>>> import numpy as np
>>> np.set_printoptions(suppress=True, linewidth=120)
>>> E = np.array([[0.0, -2.0, 0.0, 0.0, 0.0, 0.0, 0.0],
...     [-2.0, 3.0, -2.0, 0.0, 0.0, 0.0, 0.0],
...     [0.0, -2.0, 3.0, -2.0, 0.0, 0.0, 0.0],
...     [0.0, 0.0, -2.0, 1.0, -2.0, 0.0, 0.0],
...     [0.0, 0.0, 0.0, -2.0, 0.0, -2.0, 0.0],
...     [0.0, 0.0, 0.0, 0.0, -2.0, 0.0, -2.0],
...     [0.0, 0.0, 0.0, 0.0, 0.0, -2.0, 0.0]])
>>> rng = np.random.default_rng(3)
>>> labels = rng.permutation(7)
>>> labels
array([5, 6, 2, 1, 4, 3, 0])
>>> out = E[labels][:, labels]
>>> out
array([[ 0., -2.,  0.,  0., -2.,  0.,  0.],
       [-2.,  0.,  0.,  0.,  0.,  0.,  0.],
       [ 0.,  0.,  3., -2.,  0., -2.,  0.],
       [ 0.,  0., -2.,  3.,  0.,  0., -2.],
       [-2.,  0.,  0.,  0.,  0., -2.,  0.],
       [ 0.,  0., -2.,  0., -2.,  1.,  0.],
       [ 0.,  0.,  0., -2.,  0.,  0.,  0.]])
>>> np.trace(out)
np.float64(7.0)
>>> np.allclose(out, E)
False
>>> np.round(np.sort(np.abs(np.linalg.eigvals(out))), 3)
array([0.807, 0.963, 1.507, 2.452, 3.203, 3.571, 5.842])
>>> vals, vecs = np.linalg.eigh(E)
>>> np.round(vecs.T @ E @ vecs, 3) + 0
array([[-3.203,  0.   ,  0.   ,  0.   ,  0.   ,  0.   ,  0.   ],
       [ 0.   , -1.507,  0.   ,  0.   ,  0.   ,  0.   ,  0.   ],
       [ 0.   ,  0.   , -0.963,  0.   ,  0.   ,  0.   ,  0.   ],
       [ 0.   ,  0.   ,  0.   ,  0.807,  0.   ,  0.   ,  0.   ],
       [ 0.   ,  0.   ,  0.   ,  0.   ,  2.452,  0.   ,  0.   ],
       [ 0.   ,  0.   ,  0.   ,  0.   ,  0.   ,  3.571,  0.   ],
       [ 0.   ,  0.   ,  0.   ,  0.   ,  0.   ,  0.   ,  5.842]])
>>> (vals > 1e-8).sum(), (vals < -1e-8).sum()
(np.int64(4), np.int64(3))
>>> np.round(np.linalg.eigvalsh(E @ E), 3)
array([ 0.652,  0.928,  2.27 ,  6.013, 10.258, 12.754, 34.125])
>>> np.round(np.abs(vecs[:, -1]), 3)
array([0.212, 0.618, 0.667, 0.329, 0.13 , 0.05 , 0.017])
>>> np.round(vals.sum(), 3), np.trace(E)
(np.float64(7.0), np.float64(7.0))
>>> np.round(np.linalg.svd(E, compute_uv=False), 3)
array([5.842, 3.571, 3.203, 2.452, 1.507, 0.963, 0.807])
>>> np.round(vecs @ np.diag(vals) @ vecs.T, 3) + 0
array([[ 0., -2.,  0.,  0.,  0.,  0.,  0.],
       [-2.,  3., -2.,  0.,  0.,  0.,  0.],
       [ 0., -2.,  3., -2.,  0.,  0.,  0.],
       [ 0.,  0., -2.,  1., -2.,  0.,  0.],
       [ 0.,  0.,  0., -2.,  0., -2.,  0.],
       [ 0.,  0.,  0.,  0., -2.,  0., -2.],
       [ 0.,  0.,  0.,  0.,  0., -2.,  0.]])
>>> Q, Rm = np.linalg.qr(E)
>>> round(np.trace(Q @ Q.T), 3)
np.float64(7.0)
>>> np.round(np.abs(np.diag(Rm)), 3)
array([2.   , 2.828, 2.915, 2.015, 2.467, 2.01 , 1.166])
>>> np.round(Q.T @ Q, 3) + 0
array([[1., 0., 0., 0., 0., 0., 0.],
       [0., 1., 0., 0., 0., 0., 0.],
       [0., 0., 1., 0., 0., 0., 0.],
       [0., 0., 0., 1., 0., 0., 0.],
       [0., 0., 0., 0., 1., 0., 0.],
       [0., 0., 0., 0., 0., 1., 0.],
       [0., 0., 0., 0., 0., 0., 1.]])
>>> np.allclose(Rm.T @ Rm, E.T @ E)
True
>>> np.round(np.linalg.eigvalsh(E).min(), 3)
np.float64(-3.203)
>>> gram = E.T @ E
>>> np.allclose(gram, gram.T)
True
>>> gram
array([[  4.,  -6.,   4.,   0.,   0.,   0.,   0.],
       [ -6.,  17., -12.,   4.,   0.,   0.,   0.],
       [  4., -12.,  17.,  -8.,   4.,   0.,   0.],
       [  0.,   4.,  -8.,   9.,  -2.,   4.,   0.],
       [  0.,   0.,   4.,  -2.,   8.,   0.,   4.],
       [  0.,   0.,   0.,   4.,   0.,   8.,   0.],
       [  0.,   0.,   0.,   0.,   4.,   0.,   4.]])
>>> np.trace(gram), (E ** 2).sum()
(np.float64(67.0), np.float64(67.0))
>>> np.diag(gram)
array([ 4., 17., 17.,  9.,  8.,  8.,  4.])
>>> np.linalg.matrix_rank(gram)
np.int64(7)
